$ python -q
>>> import numpy as np
>>> import numpy.linalg as la
>>> np.set_printoptions(suppress=True, linewidth=160)
>>> E = np.array([[0.0, 1.0, 1.0, 0.0],
...     [0.0, 2.0, 3.0, 1.0],
...     [0.0, 0.0, 1.0, 0.0],
...     [0.0, 1.0, 0.0, 0.0]])
>>> # null space of dimension 1
>>> print(np.einsum("ij,ji->", E, E))
7.0
>>> print(round(float(la.det(E.T)), 2))
0.0
>>> print(round(la.det(2 * E), 2), round(la.det(E), 2))
0.0 0.0
>>> print(np.einsum("ii->", E))
3.0
>>> print(round(la.det(E[::-1]), 2))
0.0
>>> print(round(float(la.eigvals(E).sum().real), 2))
3.0
>>> proj = np.triu(np.array([[3, 0, 3, 1], [-3, 1, 1, 1], [-2, -3, -3, -3], [2, 0, 1, 1]]), 1) + np.eye(4)
>>> out = proj @ E @ la.inv(proj)
>>> print(np.round(np.poly(out), 2))
[ 1. -3.  1.  1.  0.]
>>> print(np.trace(out), np.trace(E))
3.0 3.0
>>> print(proj @ E - E @ proj)
[[ 0.  1.  2.  2.]
 [ 0.  1. -1.  7.]
 [ 0. -3.  0.  3.]
 [ 0.  0. -1. -1.]]
>>> print(np.round(la.det(out), 2))
0.0
>>> t3 = np.stack([E, 3 * E, E[::-1]])
>>> print(la.matrix_rank(t3.reshape(3, -1)))
2
>>> print(t3.sum(axis=0))
[[ 0.  5.  4.  0.]
 [ 0.  8. 13.  4.]
 [ 0.  2.  7.  1.]
 [ 0.  5.  1.  0.]]
>>> print(t3.shape)
(3, 4, 4)
>>> x0 = np.array([2, 5, 5, 0])
>>> h = np.maximum(E @ x0, 0)
>>> print(np.maximum(E @ (3 * x0), 0))
[30. 75. 15. 15.]
>>> print(E * (h > 1e-9)[:, None])
[[0. 1. 1. 0.]
 [0. 2. 3. 1.]
 [0. 0. 1. 0.]
 [0. 1. 0. 0.]]
>>> F = np.loadtxt("a.csv", delimiter=",")
>>> print(F.round(2))
[[0.33 0.33 0.33 0.  ]
 [0.   1.   0.   0.  ]
 [0.25 0.25 0.25 0.25]
 [0.   0.   0.   1.  ]]
>>> # column 2 repeats column 0
>>> print(np.round(la.matrix_power(F, 100), 2) + 0)
[[0.  0.8 0.  0.2]
 [0.  1.  0.  0. ]
 [0.  0.6 0.  0.4]
 [0.  0.  0.  1. ]]
>>> print(F.sum(axis=1))
[1. 1. 1. 1.]
>>> p = np.eye(4)[1]
>>> for _ in range(3):
...     p = p @ F
...     print(p.round(2))
... 
[0. 1. 0. 0.]
[0. 1. 0. 0.]
[0. 1. 0. 0.]
>>> x0 = np.array([4, 2, 5, 5])
>>> h = np.maximum(F @ x0, 0)
>>> print(np.round(np.maximum(F @ x0, 0) - np.maximum(-F @ x0, 0), 2))
[3.67 2.   4.   5.  ]
>>> rng = np.random.default_rng(6)
>>> out = F + rng.integers(-2, 3, (4, 3)) @ rng.integers(-2, 3, (3, 4))
>>> print(out.round(2))
[[ 0.33  0.33  0.33  0.  ]
 [ 1.    4.   -3.   -5.  ]
 [-0.75  0.25  1.25  1.25]
 [-1.   -2.    4.    5.  ]]
>>> print(np.round(la.svd(out - F, compute_uv=False), 2) + 0)
[9.04 1.32 0.74 0.  ]
>>> print(out - F)
[[ 0.  0.  0.  0.]
 [ 1.  3. -3. -5.]
 [-1.  0.  1.  1.]
 [-1. -2.  4.  4.]]
